$ python -q
>>> import numpy as np
>>> np.set_printoptions(suppress=True, linewidth=140)
>>> M = np.load("x.npy")
>>> print(M)
[[2 4 4 4 2 1]
 [4 9 9 8 4 2]
 [4 9 9 8 4 2]
 [4 8 8 8 4 2]
 [2 4 4 4 2 1]
 [1 2 2 2 1 1]]
>>> print((M + M.T) / 2)
[[2. 4. 4. 4. 2. 1.]
 [4. 9. 9. 8. 4. 2.]
 [4. 9. 9. 8. 4. 2.]
 [4. 8. 8. 8. 4. 2.]
 [2. 4. 4. 4. 2. 1.]
 [1. 2. 2. 2. 1. 1.]]
>>> np.allclose(M, M.T)
True
>>> np.linalg.matrix_power(M, 4)
array([[ 50103, 107450, 107450, 100206,  50103,  25481],
       [107450, 230436, 230436, 214900, 107450,  54646],
       [107450, 230436, 230436, 214900, 107450,  54646],
       [100206, 214900, 214900, 200412, 100206,  50962],
       [ 50103, 107450, 107450, 100206,  50103,  25481],
       [ 25481,  54646,  54646,  50962,  25481,  12959]])
>>> rng = np.random.default_rng(1)
>>> lab = rng.permutation(6)
>>> lab
array([4, 0, 2, 1, 5, 3])
>>> B = M[lab][:, lab]
>>> np.trace(B)
np.int64(31)
>>> np.diag(B)
array([2, 2, 9, 9, 1, 8])
>>> np.round(np.sort(np.abs(np.linalg.eigvals(B))), 1) + 0
array([ 0. ,  0. ,  0. ,  0.5,  0.9, 29.7])
>>> round(np.linalg.det(B), 1), round(np.linalg.det(M[lab]), 1)
(np.float64(0.0), np.float64(0.0))
>>> B
array([[2, 2, 4, 4, 1, 4],
       [2, 2, 4, 4, 1, 4],
       [4, 4, 9, 9, 2, 8],
       [4, 4, 9, 9, 2, 8],
       [1, 1, 2, 2, 1, 2],
       [4, 4, 8, 8, 2, 8]])
>>> K = np.load("test1.npy")
>>> K.round(1) + 0
array([[ 0.4, -0.9, -4.4, -0.4,  1.5,  0.9,  1.5],
       [-6.5,  3. ,  1.2,  1.3,  5. , -3.8,  2. ],
       [-5.5,  3.9,  1.5,  3.2,  2.6, -3.8,  2.7],
       [-6.8, 10.1,  7. , 11.7, -3.7, -7.4,  6. ],
       [-4.8,  4.9,  2.1,  5.1,  0.5, -4. ,  3.5],
       [-1.7,  5.4,  1.3,  7.6, -3.9, -2.9,  4.6],
       [-1. , -4. , -6.3, -5.7,  7. ,  1.8, -0.6],
       [-3.7,  3.1,  0.3,  3.1,  1.4, -2.7,  2.8],
       [ 2.4, -3.4, -7.1, -2.9,  2.1,  2.9,  0.6],
       [-7.9,  9.8,  7.2, 10.6, -2. , -7.7,  5.6],
       [ 5.6, -4.2, -8.9, -2.3, -0.6,  4.7,  1. ],
       [-1.2,  2.4, -1.2,  3.5, -0.7, -1.3,  3. ],
       [-6.4,  6.2,  3.7,  6.1,  0.8, -5.3,  3.9],
       [-4.7, -0.2, -1.9, -2.3,  6.8, -1.6,  0.6],
       [-8. ,  2.4,  1.3, -0.5,  7.5, -4.2,  1.2],
       [-5.2, -2.4, -3.5, -5.9, 10.3, -0.7, -0.8],
       [ 2.9,  0. , -4.6,  2.3, -2.6,  1.5,  2.7],
       [-1. ,  4.5,  0.4,  6.8, -3.7, -2.3,  4.3],
       [-4.2,  4.2,  1.3,  4.5,  0.5, -3.4,  3.3],
       [ 4. , -5.6, -9.4, -5.3,  3.1,  4.7, -0.3],
       [ 4.9, -0.2, -5.5,  3.2, -4.8,  2.5,  3.1],
       [-3.9,  4.4,  1.4,  4.9,  0. , -3.4,  3.5],
       [-1.4,  1.6, -1.8,  2.2,  0.5, -1. ,  2.5]])
>>> r0, v = K[5], K[18]
>>> np.round(r0 @ r0, 1)
np.float64(136.8)
>>> pr = (r0 @ v) / (r0 @ r0) * r0
>>> print(round(np.linalg.norm(r0 + v) ** 2 + np.linalg.norm(r0 - v) ** 2, 1))
434.2
>>> rk = np.linalg.matrix_rank(K)
>>> rk
np.int64(3)
>>> null = np.linalg.svd(K)[2][rk:].T
>>> np.round(null @ null.T, 1) + 0
array([[ 0.6,  0.2,  0.1,  0. ,  0.4, -0.3,  0.1],
       [ 0.2,  0.8, -0.1, -0.3,  0.1,  0.2, -0.2],
       [ 0.1, -0.1,  0.2,  0. ,  0.2,  0.2,  0.3],
       [ 0. , -0.3,  0. ,  0.6,  0.3,  0.1, -0.3],
       [ 0.4,  0.1,  0.2,  0.3,  0.4,  0.1,  0. ],
       [-0.3,  0.2,  0.2,  0.1,  0.1,  0.8,  0.1],
       [ 0.1, -0.2,  0.3, -0.3,  0. ,  0.1,  0.7]])
>>> print(np.linalg.matrix_rank(K.T @ K), np.linalg.matrix_rank(K @ K.T))
3 3
>>> lab = K[:, 3] > np.median(K[:, 3])
>>> r0 = K[lab].mean(axis=0) - K[~lab].mean(axis=0)
>>> print(((K - K.mean(axis=0)) @ r0 > 0).astype(int))
[0 1 1 1 1 1 0 1 0 1 0 1 1 0 0 0 0 1 1 0 0 1 0]
>>> X = np.load("data.npy")
>>> X
array([[ -2,  -2,  -2,  -2,  -2,  -2,  -2,  -2,  -2,  -2,  -2,  -2,  -2],
       [ -2,  -4,  -4,  -4,  -4,  -4,  -4,  -4,  -4,  -4,  -4,  -4,  -4],
       [ -2,  -4,  -6,  -6,  -6,  -6,  -6,  -6,  -6,  -6,  -6,  -6,  -6],
       [ -2,  -4,  -6,  -8,  -8,  -8,  -8,  -8,  -8,  -8,  -8,  -8,  -8],
       [ -2,  -4,  -6,  -8, -10, -10, -10, -10, -10, -10, -10, -10, -10],
       [ -2,  -4,  -6,  -8, -10, -12, -12, -12, -12, -12, -12, -12, -12],
       [ -2,  -4,  -6,  -8, -10, -12, -14, -14, -14, -14, -14, -14, -14],
       [ -2,  -4,  -6,  -8, -10, -12, -14, -16, -16, -16, -16, -16, -16],
       [ -2,  -4,  -6,  -8, -10, -12, -14, -16, -18, -18, -18, -18, -18],
       [ -2,  -4,  -6,  -8, -10, -12, -14, -16, -18, -20, -20, -20, -20],
       [ -2,  -4,  -6,  -8, -10, -12, -14, -16, -18, -20, -22, -22, -22],
       [ -2,  -4,  -6,  -8, -10, -12, -14, -16, -18, -20, -22, -24, -24],
       [ -2,  -4,  -6,  -8, -10, -12, -14, -16, -18, -20, -22, -24, -26]])
>>> evals, evecs = np.linalg.eigh(X)
>>> x0 = np.array([-1, 0, -1, -2, -3, 1, 2, -1, 1, -1, -3, -1, 1])
>>> np.round(np.linalg.eigvalsh(X[1:, 1:]), 1)
array([-147.6,  -16.3,   -5.9,   -3. ,   -1.9,   -1.3,   -1. ,   -0.8,   -0.7,   -0.6,   -0.5,   -0.5])
>>> np.abs(X).sum(axis=1).max(), round(np.abs(evals).max(), 1)
(np.int64(182), np.float64(147.9))
>>> round(float(x0 @ X @ x0 / (x0 @ x0)), 1), np.round(evals[0], 1), round(float(evals[-1]), 1)
(-15.9, np.float64(-147.9), -0.5)
>>> evals, evecs = np.linalg.eigh(X)
>>> (evals > 1e-8).sum(), (evals < -1e-8).sum()
(np.int64(0), np.int64(13))
>>> np.round(np.linalg.eigvalsh(X @ X), 1)
array([    0.3,     0.3,     0.3,     0.4,     0.5,     0.7,     1.1,     2. ,     4. ,    10.2,    36.9,   275. , 21872.4])
>>> left, s, VT = np.linalg.svd(X, full_matrices=False)
>>> print(left.shape, s.shape, VT.shape)
(13, 13) (13,) (13, 13)
>>> print(np.allclose(left * s @ VT, X))
True
>>> r0 = np.array([9, 1, 3, -9, 9, 1, 5, -7, -4, -7, 3, -3, 8])
>>> B = X + np.outer(r0, np.eye(13)[11])
>>> np.linalg.matrix_rank(np.linalg.inv(B) - np.linalg.inv(X), tol=1e-8)
np.int64(1)
>>> np.linalg.matrix_rank(B - X)
np.int64(1)
>>> data = np.loadtxt("a.csv", delimiter=",")
>>> print(data)
[[1.  0.5 0.2 0.1 0.1 0.  0.  0.  0.  0.  0.  0.  0.  0. ]
 [0.5 1.  0.5 0.2 0.1 0.1 0.  0.  0.  0.  0.  0.  0.  0. ]
 [0.2 0.5 1.  0.5 0.2 0.1 0.1 0.  0.  0.  0.  0.  0.  0. ]
 [0.1 0.2 0.5 1.  0.5 0.2 0.1 0.1 0.  0.  0.  0.  0.  0. ]
 [0.1 0.1 0.2 0.5 1.  0.5 0.2 0.1 0.1 0.  0.  0.  0.  0. ]
 [0.  0.1 0.1 0.2 0.5 1.  0.5 0.2 0.1 0.1 0.  0.  0.  0. ]
 [0.  0.  0.1 0.1 0.2 0.5 1.  0.5 0.2 0.1 0.1 0.  0.  0. ]
 [0.  0.  0.  0.1 0.1 0.2 0.5 1.  0.5 0.2 0.1 0.1 0.  0. ]
 [0.  0.  0.  0.  0.1 0.1 0.2 0.5 1.  0.5 0.2 0.1 0.1 0. ]
 [0.  0.  0.  0.  0.  0.1 0.1 0.2 0.5 1.  0.5 0.2 0.1 0.1]
 [0.  0.  0.  0.  0.  0.  0.1 0.1 0.2 0.5 1.  0.5 0.2 0.1]
 [0.  0.  0.  0.  0.  0.  0.  0.1 0.1 0.2 0.5 1.  0.5 0.2]
 [0.  0.  0.  0.  0.  0.  0.  0.  0.1 0.1 0.2 0.5 1.  0.5]
 [0.  0.  0.  0.  0.  0.  0.  0.  0.  0.1 0.1 0.2 0.5 1. ]]
>>> G = data.T @ data
>>> round(float(np.trace(G)), 1), np.round((data ** 2).sum(), 1)
(21.9, np.float64(21.9))
>>> np.round(np.linalg.eigvalsh(G)[::-1], 1)
array([7.1, 5.3, 3.4, 2. , 1.2, 0.9, 0.7, 0.5, 0.3, 0.2, 0.1, 0.1, 0.1, 0.1])
>>> np.round(np.diag(G), 1)
array([1.3, 1.6, 1.6, 1.6, 1.6, 1.6, 1.6, 1.6, 1.6, 1.6, 1.6, 1.6, 1.6, 1.3])
>>> (data @ data.T).shape
(14, 14)
>>> evals, evecs = np.linalg.eigh(data)
>>> round(float(evals.sum()), 1), np.trace(data)
(14.0, np.float64(14.0))
>>> print(np.round(np.linalg.svd(data, compute_uv=False), 1))
[2.7 2.3 1.8 1.4 1.1 0.9 0.8 0.7 0.6 0.4 0.4 0.3 0.3 0.2]
>>> (evals > 1e-8).sum(), (evals < -1e-8).sum()
(np.int64(14), np.int64(0))
>>> np.unique(evals.round(6) + 0, return_counts=True)[1]
array([1, 1, 1, 1, 1, 1, 1, 1, 1, 1, 1, 1, 1, 1])
>>> evals.round(1)
array([0.2, 0.3, 0.3, 0.4, 0.4, 0.6, 0.7, 0.8, 0.9, 1.1, 1.4, 1.8, 2.3, 2.7])
>>> np.round(np.linalg.eigvalsh(data @ data), 1)
array([0.1, 0.1, 0.1, 0.1, 0.2, 0.3, 0.5, 0.7, 0.9, 1.2, 2. , 3.4, 5.3, 7.1])
>>> W0 = np.load("mat.npy")
>>> W0
array([[ 0,  2,  1,  0,  1],
       [ 3,  5,  4,  3,  4],
       [ 3,  5,  4,  3,  4],
       [-3, -1, -2, -3, -2],
       [-2,  0, -1, -2, -1],
       [ 1,  3,  2,  1,  2],
       [-2,  0, -1, -2, -1],
       [ 3,  5,  4,  3,  4],
       [-3, -1, -2, -3, -2],
       [ 0,  2,  1,  0,  1],
       [-2,  0, -1, -2, -1],
       [-1,  1,  0, -1,  0],
       [ 1,  3,  2,  1,  2],
       [ 2,  4,  3,  2,  3],
       [ 1,  3,  2,  1,  2]])
>>> left, s, VT = np.linalg.svd(W0)
>>> s.round(1) + 0
array([19.7,  5.9,  0. ,  0. ,  0. ])
>>> B = left[:, :2] @ np.diag(s[:2]) @ VT[:2]
>>> B.round(1) + 0
array([[ 0.,  2.,  1.,  0.,  1.],
       [ 3.,  5.,  4.,  3.,  4.],
       [ 3.,  5.,  4.,  3.,  4.],
       [-3., -1., -2., -3., -2.],
       [-2.,  0., -1., -2., -1.],
       [ 1.,  3.,  2.,  1.,  2.],
       [-2.,  0., -1., -2., -1.],
       [ 3.,  5.,  4.,  3.,  4.],
       [-3., -1., -2., -3., -2.],
       [ 0.,  2.,  1.,  0.,  1.],
       [-2.,  0., -1., -2., -1.],
       [-1.,  1.,  0., -1.,  0.],
       [ 1.,  3.,  2.,  1.,  2.],
       [ 2.,  4.,  3.,  2.,  3.],
       [ 1.,  3.,  2.,  1.,  2.]])
>>> round(np.linalg.norm(W0 - B) / np.linalg.norm(W0), 1)
np.float64(0.0)
>>> np.linalg.matrix_rank(B)
np.int64(2)
>>> print(np.linalg.matrix_rank(W0, rtol=0.05))
2
